>>> import numpy as np
>>> from numpy import linalg as LA
>>> np.set_printoptions(precision=1, suppress=True, linewidth=160)
>>> arr = np.loadtxt("dump.csv", delimiter=",")
>>> arr
array([[1., 2., 1., 2.],
       [0., 0., 3., 0.],
       [2., 0., 0., 3.],
       [2., 3., 1., 3.]])
>>> q, R = LA.qr(arr)
>>> np.round(np.trace(q @ q.T), 1)
np.float64(4.0)
>>> q.round(1) + 0
array([[-0.3, -0.5, -0.1, -0.8],
       [ 0. ,  0. , -1. ,  0.1],
       [-0.7,  0.7,  0. , -0.1],
       [-0.7, -0.5,  0.1,  0.5]])
>>> arr.reshape(2, -1)
array([[1., 2., 1., 2., 0., 0., 3., 0.],
       [2., 0., 0., 3., 2., 3., 1., 3.]])
>>> arr.ravel(order="F")
array([1., 0., 2., 2., 2., 0., 0., 3., 1., 3., 0., 1., 2., 0., 3., 3.])
>>> t3 = arr.reshape(4, 2, -1)
>>> t3.sum(axis=1)
array([[2., 4.],
       [3., 0.],
       [2., 3.],
       [3., 6.]])
>>> t3.transpose(1, 0, 2)
array([[[1., 2.],
        [0., 0.],
        [2., 0.],
        [2., 3.]],

       [[1., 2.],
        [3., 0.],
        [0., 3.],
        [1., 3.]]])
>>> t3[:, 0]
array([[1., 2.],
       [0., 0.],
       [2., 0.],
       [2., 3.]])
>>> np.einsum("ihd,jhd->hij", t3, t3).shape
(2, 4, 4)
>>> np.swapaxes(t3, 1, 2)[0]
array([[1., 1.],
       [2., 2.]])
>>> rng = np.random.default_rng(9)
>>> Y = arr + rng.integers(-2, 3, (4, 3)) @ rng.integers(-2, 3, (3, 4))
>>> Y
array([[-1., -2.,  7., -2.],
       [ 3.,  2.,  2., -4.],
       [ 3.,  0.,  4.,  3.],
       [ 2.,  1.,  8.,  1.]])
>>> Y - arr
array([[-2., -4.,  6., -4.],
       [ 3.,  2., -1., -4.],
       [ 1.,  0.,  4.,  0.],
       [ 0., -2.,  7., -2.]])
>>> np.round(LA.svd(Y - arr, compute_uv=False), 1) + 0
array([11.6,  5.5,  3.5,  0. ])
>>> LA.matrix_rank(Y - arr, tol=1e-8)
np.int64(3)
>>> q, V = LA.qr(arr[:, :1])[0], LA.qr(arr[:, 1:])[0]
>>> sv = LA.svd(q.T @ V, compute_uv=False)
>>> round(float(LA.norm(q @ q.T - V @ V.T, 2)), 1)
1.0
>>> np.degrees(np.arccos(sv.clip(0, 1)))
array([5.3])
>>> E = np.load("test16.npy")
>>> E
array([[0, 1, 0, 1],
       [1, 4, 1, 4],
       [0, 1, 0, 1],
       [1, 4, 1, 4]])
>>> rank = LA.matrix_rank(E)
>>> rank
np.int64(2)
>>> null = LA.svd(E)[2][rank:].T
>>> LA.matrix_rank(E.T @ E), LA.matrix_rank(E @ E.T)
(np.int64(2), np.int64(2))
>>> [int(LA.matrix_rank(E[:, :j + 1])) for j in range(4)]
[1, 2, 2, 2]
>>> [int(LA.matrix_rank(np.delete(E, i, axis=0))) for i in range(4)]
[2, 2, 2, 2]
>>> null.shape
(4, 2)
>>> Y = LA.inv(arr)
>>> round(LA.det(arr) * LA.det(Y), 1)
np.float64(1.0)
>>> np.round(LA.inv(Y), 1) + 0
array([[1., 2., 1., 2.],
       [0., 0., 3., 0.],
       [2., 0., 0., 3.],
       [2., 3., 1., 3.]])
>>> np.round(LA.det(arr) * Y, 1) + 0
array([[ 27.,  -3.,   0., -18.],
       [  0.,   1.,   3.,  -3.],
       [  0.,  -3.,   0.,   0.],
       [-18.,   2.,  -3.,  12.]])
>>> np.round(arr @ Y, 1) + 0
array([[1., 0., 0., 0.],
       [0., 1., 0., 0.],
       [0., 0., 1., 0.],
       [0., 0., 0., 1.]])
>>> (np.abs(Y) > 1e-9).astype(int)
array([[1, 1, 0, 1],
       [0, 1, 1, 1],
       [0, 1, 0, 0],
       [1, 1, 1, 1]])
>>> np.allclose(Y, arr.T)
False
